In [1]: import numpy as np

In [2]: np.set_printoptions(precision=2, suppress=True, linewidth=140)

In [3]: rnd = lambda a: np.round(a, 2) + 0

In [4]: out = np.array([[0, 2, 1], [3, 2, 3], [1, 1, 2]])

In [5]: A = out + out.T

In [6]: print(A)
[[0 5 2]
 [5 4 4]
 [2 4 4]]

In [7]: ev, evecs = np.linalg.eigh(A)

In [8]: print(rnd(evecs @ np.diag(ev) @ evecs.T))
[[0. 5. 2.]
 [5. 4. 4.]
 [2. 4. 4.]]

In [9]: print(rnd(ev))
[-3.45  1.   10.45]

In [10]: print(rnd(np.linalg.eigvalsh(A + -1 * np.eye(3))))
[-4.45  0.    9.45]

In [11]: print(rnd(np.linalg.svd(A, compute_uv=False)))
[10.45  3.45  1.  ]

In [12]: print(rnd(np.linalg.eigvalsh(A @ A)))
[  1.    11.88 109.12]

In [13]: ev, evecs = np.linalg.eig(A)

In [14]: print(rnd(np.sort(np.linalg.eigvals(A.T))))
[-3.45  1.   10.45]

In [15]: print(rnd(A @ evecs[:, 0] - ev[0] * evecs[:, 0]))
[0. 0. 0.]

In [16]: print(rnd(np.sort(np.linalg.eigvals(np.linalg.inv(A)))))
[-0.29  0.1   1.  ]

In [17]: print(rnd(ev))
[10.45 -3.45  1.  ]

In [18]: rng = np.random.default_rng(562882)

In [19]: out = A + rng.integers(-2, 3, (3, 2)) @ rng.integers(-2, 3, (2, 3))

In [20]: print(out)
[[ 0 11  4]
 [ 6  6  4]
 [ 5 -2  0]]

In [21]: print(rnd(np.linalg.svd(out - A, compute_uv=False)))
[9.9  2.83 0.  ]

In [22]: print(out - A)
[[ 0  6  2]
 [ 1  2  0]
 [ 3 -6 -4]]

In [23]: ev, evecs = np.linalg.eig(out)

In [24]: print(rnd(np.sort(np.linalg.eigvals(out.T))))
[-5.84 -0.71 12.55]

In [25]: lab = rng.permutation(3)

In [26]: print(lab)
[0 2 1]

In [27]: out = A[lab][:, lab]

In [28]: print(rnd(np.sort(np.abs(np.linalg.eigvals(out)))))
[ 1.    3.45 10.45]

In [29]: print(np.diag(out))
[0 4 4]

In [30]: print(np.trace(out))
8

In [31]: E = np.load("w.npy")

In [32]: print(E)
[[3 5 9 5]
 [5 1 1 3]
 [3 3 2 1]
 [5 1 4 0]]

In [33]: vec = np.array([1, 1, 1, 0])

In [34]: a = np.maximum(E @ vec, 0)

In [35]: print(a)
[17  7  8 10]

In [36]: print(E.T @ a)
[160 126 216 114]

In [37]: print(E * (a > 1e-9)[:, None])
[[3 5 9 5]
 [5 1 1 3]
 [3 3 2 1]
 [5 1 4 0]]

In [38]: print(np.maximum(E @ (3 * vec), 0))
[51 21 24 30]

In [39]: print(rnd(np.tanh(E @ vec)))
[1. 1. 1. 1.]

In [40]: print(rnd(np.linalg.det(E.T)))
-378.0

In [41]: print(np.einsum("ii->", E))
6

In [42]: print(rnd(np.linalg.eigvals(E)))
[13.14+0.j   -4.62+0.j   -1.26+2.15j -1.26-2.15j]

In [43]: lab = rng.permutation(4)

In [44]: print(lab)
[1 3 2 0]

In [45]: out = E[lab][:, lab]

In [46]: print(np.trace(out))
6

In [47]: print(rnd(np.sort(np.abs(np.linalg.eigvals(out)))))
[ 2.49  2.49  4.62 13.14]

In [48]: print(np.diag(out))
[1 0 2 3]

In [49]: print(rnd(np.linalg.det(out)), rnd(np.linalg.det(E[lab])))
-378.0 -378.0

In [50]: W0 = np.load("dump.npy")

In [51]: print(W0)
[[2. 5. 0.]
 [5. 1. 5.]
 [0. 5. 0.]]

In [52]: # symmetric, so the eigenvalues are real

In [53]: ev, evecs = np.linalg.eig(W0)

In [54]: print(rnd(np.sort(np.linalg.eigvals(W0 @ W0))))
[ 1.   37.72 66.28]

In [55]: ev, evecs = np.linalg.eigh(W0)

In [56]: print(rnd(np.linalg.svd(W0, compute_uv=False)))
[8.14 6.14 1.  ]

In [57]: print(rnd(evecs.T @ W0 @ evecs))
[[-6.14  0.    0.  ]
 [ 0.    1.    0.  ]
 [ 0.    0.    8.14]]

In [58]: print(rnd(evecs @ np.diag(ev) @ evecs.T))
[[2. 5. 0.]
 [5. 1. 5.]
 [0. 5. 0.]]

In [59]: print(rnd(np.linalg.eigvalsh(W0 @ W0)))
[ 1.   37.72 66.28]

In [60]: print(rnd(ev.sum()), np.trace(W0))
3.0 3.0

In [61]: print(rnd(np.linalg.eigvalsh(W0 + 5 * np.eye(3))))
[-1.14  6.   13.14]

In [62]: print((ev > 1e-8).sum(), (ev < -1e-8).sum())
2 1
